>>> import numpy as np
>>> np.set_printoptions(precision=2, suppress=True, linewidth=160, floatmode="fixed")
>>> A = np.load("case8.npy")
>>> A
array([[3, 7, 2, 7, 4],
       [2, 6, 1, 6, 3],
       [4, 8, 3, 8, 5]])
>>> # rank 2
>>> rng = np.random.default_rng(74233)
>>> Y = A + rng.integers(-2, 3, (3, 2)) @ rng.integers(-2, 3, (2, 5))
>>> Y
array([[ 0,  9,  5,  3,  4],
       [ 7,  4,  0,  6,  3],
       [ 0, 10,  5,  6,  5]])
>>> np.linalg.matrix_rank(Y - A, tol=1e-8)
np.int64(2)
>>> np.round(np.linalg.svd(Y - A, compute_uv=False), 2) + 0
array([9.18, 3.42, 0.00])
>>> np.abs(Y - A).sum(axis=1)
array([12,  8, 10])
>>> round(np.linalg.norm(A, 2) / np.linalg.norm(A), 2)
np.float64(1.0)
>>> r = np.linalg.matrix_rank(A)
>>> r
np.int64(2)
>>> N = np.linalg.svd(A)[2][r:].T
>>> np.allclose(A @ N, 0)
True
>>> [int(np.linalg.matrix_rank(A[:, :j + 1])) for j in range(5)]
[1, 2, 2, 2, 2]
>>> [int(np.linalg.matrix_rank(np.delete(A, i, axis=0))) for i in range(3)]
[2, 2, 2]
>>> np.linalg.matrix_rank(A.T @ A), np.linalg.matrix_rank(A @ A.T)
(np.int64(2), np.int64(2))
>>> N @ N.T
array([[ 0.68, -0.02, -0.40, -0.02, -0.25],
       [-0.02,  0.53,  0.09, -0.47, -0.13],
       [-0.40,  0.09,  0.48,  0.09, -0.27],
       [-0.02, -0.47,  0.09,  0.53, -0.13],
       [-0.25, -0.13, -0.27, -0.13,  0.78]])
>>> np.unique(A.round(6), axis=0).shape
(3, 5)
>>> np.round(np.trace(np.linalg.pinv(A) @ A), 2)
np.float64(2.0)
>>> np.abs(np.diag(np.linalg.qr(A)[1])) > 1e-9
array([ True,  True, False])
>>> X = np.load("x.npy")
>>> X
array([[0.30, 1.00, 2.00, 2.00, 1.00, 1.00, 1.00],
       [2.00, 1.30, 0.00, 1.00, 0.00, 2.00, 2.00],
       [0.00, 0.00, 2.30, 0.00, 2.00, 2.00, 2.00],
       [0.00, 1.00, 1.00, 1.30, 2.00, 2.00, 0.00],
       [2.00, 1.00, 2.00, 0.00, 0.30, 0.00, 1.00],
       [1.00, 0.00, 1.00, 2.00, 1.00, 1.30, 2.00],
       [0.00, 1.00, 2.00, 2.00, 1.00, 1.00, 1.30]])
>>> labels = rng.permutation(7)
>>> labels
array([6, 5, 2, 3, 0, 1, 4])
>>> Y = X[labels][:, labels]
>>> Y
array([[1.30, 1.00, 2.00, 2.00, 0.00, 1.00, 1.00],
       [2.00, 1.30, 1.00, 2.00, 1.00, 0.00, 1.00],
       [2.00, 2.00, 2.30, 0.00, 0.00, 0.00, 2.00],
       [0.00, 2.00, 1.00, 1.30, 0.00, 1.00, 2.00],
       [1.00, 1.00, 2.00, 2.00, 0.30, 1.00, 1.00],
       [2.00, 2.00, 0.00, 1.00, 2.00, 1.30, 0.00],
       [1.00, 0.00, 2.00, 0.00, 2.00, 1.00, 0.30]])
>>> np.sort(np.abs(np.linalg.eigvals(Y)))
array([0.30, 1.03, 1.03, 2.05, 2.05, 2.10, 7.86])
>>> np.allclose(Y, X)
False
>>> np.diag(Y)
array([1.30, 1.30, 2.30, 1.30, 0.30, 1.30, 0.30])
>>> np.abs(Y).max()
np.float64(2.3)
>>> np.unravel_index(np.abs(Y).argmax(), Y.shape)
(np.int64(2), np.int64(2))
>>> round(float(np.linalg.norm(Y)), 2)
9.55
>>> np.count_nonzero(Y)
np.int64(38)
>>> np.linalg.rank(Y)
Traceback (most recent call last):
  File "<python-input-36>", line 1, in <module>
    np.linalg.rank(Y)
    ^^^^^^^^^^^^^^
AttributeError: module 'numpy.linalg' has no attribute 'rank'
>>> Y.mean(axis=0)
array([1.33, 1.33, 1.47, 1.19, 0.76, 0.76, 1.04])
>>> np.linalg.svd(Y, compute_uv=False)
array([8.16, 3.15, 2.47, 2.23, 1.72, 0.85, 0.11])
>>> np.diff(Y, axis=0)
array([[ 0.70,  0.30, -1.00,  0.00,  1.00, -1.00,  0.00],
       [ 0.00,  0.70,  1.30, -2.00, -1.00,  0.00,  1.00],
       [-2.00,  0.00, -1.30,  1.30,  0.00,  1.00,  0.00],
       [ 1.00, -1.00,  1.00,  0.70,  0.30,  0.00, -1.00],
       [ 1.00,  1.00, -2.00, -1.00,  1.70,  0.30, -1.00],
       [-1.00, -2.00,  2.00, -1.00,  0.00, -0.30,  0.30]])
>>> Y[7]
Traceback (most recent call last):
  File "<python-input-40>", line 1, in <module>
    Y[7]
    ~^^^
IndexError: index 7 is out of bounds for axis 0 with size 7
>>> Y - Y[0]
array([[ 0.00,  0.00,  0.00,  0.00,  0.00,  0.00,  0.00],
       [ 0.70,  0.30, -1.00,  0.00,  1.00, -1.00,  0.00],
       [ 0.70,  1.00,  0.30, -2.00,  0.00, -1.00,  1.00],
       [-1.30,  1.00, -1.00, -0.70,  0.00,  0.00,  1.00],
       [-0.30,  0.00,  0.00,  0.00,  0.30,  0.00,  0.00],
       [ 0.70,  1.00, -2.00, -1.00,  2.00,  0.30, -1.00],
       [-0.30, -1.00,  0.00, -2.00,  2.00,  0.00, -0.70]])
>>> Y = X / np.sqrt((X ** 2).mean(axis=1, keepdims=True))
>>> np.linalg.norm(Y, axis=1)
array([2.65, 2.65, 2.65, 2.65, 2.65, 2.65, 2.65])
>>> u, v = X[5], X[1]
>>> np.round(u @ u, 2)
np.float64(12.69)
>>> pr = (u @ v) / (u @ u) * u
>>> np.outer(u, v)
array([[2.00, 1.30, 0.00, 1.00, 0.00, 2.00, 2.00],
       [0.00, 0.00, 0.00, 0.00, 0.00, 0.00, 0.00],
       [2.00, 1.30, 0.00, 1.00, 0.00, 2.00, 2.00],
       [4.00, 2.60, 0.00, 2.00, 0.00, 4.00, 4.00],
       [2.00, 1.30, 0.00, 1.00, 0.00, 2.00, 2.00],
       [2.60, 1.69, 0.00, 1.30, 0.00, 2.60, 2.60],
       [4.00, 2.60, 0.00, 2.00, 0.00, 4.00, 4.00]])
>>> np.linalg.matrix_rank(np.outer(u, v))
np.int64(1)
>>> feats = np.load("dump.npy")
>>> feats
array([[ 3,  0,  0,  3,  1,  2,  3],
       [-6,  0,  0, -6, -2, -4, -6],
       [-6,  0,  0, -6, -2, -4, -6],
       [ 3,  0,  0,  3,  1,  2,  3]])
>>> left, sv, Vh = np.linalg.svd(feats)
>>> evecs = Vh[:(sv > 1e-8).sum()]
>>> x = feats[0] + -2 * feats[1] + rng.integers(2) * np.eye(7)[0]
>>> x
array([15.00,  0.00,  0.00, 15.00,  5.00, 10.00, 15.00])
>>> np.allclose(evecs.T @ evecs @ x, x)
True
>>> np.round(np.linalg.norm(x - evecs.T @ evecs @ x), 2)
np.float64(0.0)
>>> feats.mean(axis=0)
array([-1.50,  0.00,  0.00, -1.50, -0.50, -1.00, -1.50])
>>> feats - feats[0]
array([[ 0,  0,  0,  0,  0,  0,  0],
       [-9,  0,  0, -9, -3, -6, -9],
       [-9,  0,  0, -9, -3, -6, -9],
       [ 0,  0,  0,  0,  0,  0,  0]])
>>> np.linalg.matrix_rank(feats)
np.int64(1)
>>> np.abs(feats).max()
np.int64(6)
>>> np.round(np.linalg.norm(feats), 2)
np.float64(17.89)
>>> np.argsort(-np.linalg.norm(feats, axis=0).round(6), kind="stable")[:3]
array([0, 3, 6])
>>> left, sv, Vh = np.linalg.svd(feats)
>>> np.argmax(sv[:-1] / (sv[1:] + 1e-6)) + 1
np.int64(1)
>>> Y = left[:, :1] @ np.diag(sv[:1]) @ Vh[:1]
>>> np.linalg.matrix_rank(Y)
np.int64(1)
>>> round(float(np.linalg.norm(feats - Y, 2)), 2), round(sv[1], 2)
(0.0, np.float64(0.0))
>>> np.round(np.abs(feats - Y).max(), 2)
np.float64(0.0)
>>> Y
array([[ 3.00,  0.00,  0.00,  3.00,  1.00,  2.00,  3.00],
       [-6.00,  0.00,  0.00, -6.00, -2.00, -4.00, -6.00],
       [-6.00,  0.00,  0.00, -6.00, -2.00, -4.00, -6.00],
       [ 3.00,  0.00,  0.00,  3.00,  1.00,  2.00,  3.00]])
>>> r = np.linalg.matrix_rank(Y)
>>> r
np.int64(1)
>>> N = np.linalg.svd(Y)[2][r:].T
>>> np.round(Y @ N, 2) + 0
array([[0.00, 0.00, 0.00, 0.00, 0.00, 0.00],
       [0.00, 0.00, 0.00, 0.00, 0.00, 0.00],
       [0.00, 0.00, 0.00, 0.00, 0.00, 0.00],
       [0.00, 0.00, 0.00, 0.00, 0.00, 0.00]])
>>> np.round(N @ N.T, 2) + 0
array([[ 0.72,  0.00,  0.00, -0.28, -0.09, -0.19, -0.28],
       [ 0.00,  1.00,  0.00,  0.00,  0.00,  0.00,  0.00],
       [ 0.00,  0.00,  1.00,  0.00,  0.00,  0.00,  0.00],
       [-0.28,  0.00,  0.00,  0.72, -0.09, -0.19, -0.28],
       [-0.09,  0.00,  0.00, -0.09,  0.97, -0.06, -0.09],
       [-0.19,  0.00,  0.00, -0.19, -0.06,  0.87, -0.19],
       [-0.28,  0.00,  0.00, -0.28, -0.09, -0.19,  0.72]])
>>> np.allclose(Y @ N, 0)
True
>>> K = np.array([[0.0, 0.0, 0.0, 0.0, 2.0],
...     [0.0, 0.0, 0.0, 0.0, 3.0],
...     [0.0, 0.0, 0.0, 0.0, 5.0],
...     [0.0, 0.0, 0.0, 0.0, 0.0],
...     [2.0, 3.0, 5.0, 0.0, 0.0]])
>>> proj = np.triu(np.array([[2, 8, 5, -3, 7],
...     [-1, -2, 6, -5, -2],
...     [5, 5, 7, -8, -7],
...     [-8, 4, -2, -6, 5],
...     [8, -8, 3, 9, 7]]), 1) + np.eye(5)
>>> Y = proj @ K @ np.linalg.inv(proj)
>>> np.trace(Y), np.trace(K)
(np.float64(0.0), np.float64(0.0))
>>> np.round(np.poly(Y), 2) + 0
array([  1.00,   0.00, -38.00,   0.00,   0.00,   0.00])
>>> proj @ K - K @ proj
array([[ 14.00,  21.00,  35.00,   0.00,  49.00],
       [ -4.00,  -6.00, -10.00,   0.00,  30.00],
       [-14.00, -21.00, -35.00,   0.00,   0.00],
       [ 10.00,  15.00,  25.00,   0.00,   0.00],
       [  0.00, -16.00, -28.00,  61.00,  27.00]])
>>> Y
array([[    14.00,    -91.00,    511.00,   3675.00, -15027.00],
       [    -4.00,     26.00,   -146.00,  -1050.00,   4341.00],
       [   -14.00,     91.00,   -511.00,  -3675.00,  15083.00],
       [    10.00,    -65.00,    365.00,   2625.00, -10770.00],
       [     2.00,    -13.00,     73.00,    525.00,  -2154.00]])
>>> np.linalg.matrix_rank(Y, rtol=0.1)
np.int64(1)
>>> round(float(np.linalg.norm(Y, 2) / np.linalg.norm(Y)), 2)
1.0
>>> np.argsort(-np.linalg.norm(Y, axis=0).round(6), kind="stable")[:3]
array([4, 3, 2])
>>> W0 = np.array([[2, 0, 0, 0], [0, 0, 3, 0], [0, 3, 0, 0], [0, 0, 0, 0]])
>>> W0
array([[2, 0, 0, 0],
       [0, 0, 3, 0],
       [0, 3, 0, 0],
       [0, 0, 0, 0]])
>>> (np.linalg.matrix_power((W0 != 0) + (W0.T != 0) + np.eye(4), 4) > 0).astype(int)
array([[1, 0, 0, 0],
       [0, 1, 1, 0],
       [0, 1, 1, 0],
       [0, 0, 0, 1]])
>>> vals, evecs = np.linalg.eigh(W0)
>>> np.linalg.eigvalsh(W0 @ W0)
array([0.00, 4.00, 9.00, 9.00])
>>> np.abs(evecs[:, -1]).round(6).argmax()
np.int64(1)
>>> (vals > 1e-8).sum(), (vals < -1e-8).sum()
(np.int64(2), np.int64(1))
>>> np.linalg.eigvalsh(W0 + -3 * np.eye(4))
array([-6.00, -3.00, -1.00,  0.00])
>>> np.round(evecs.T @ evecs, 2) + 0
array([[1.00, 0.00, 0.00, 0.00],
       [0.00, 1.00, 0.00, 0.00],
       [0.00, 0.00, 1.00, 0.00],
       [0.00, 0.00, 0.00, 1.00]])
>>> vals.sum(), np.trace(W0)
(np.float64(2.0), np.int64(2))
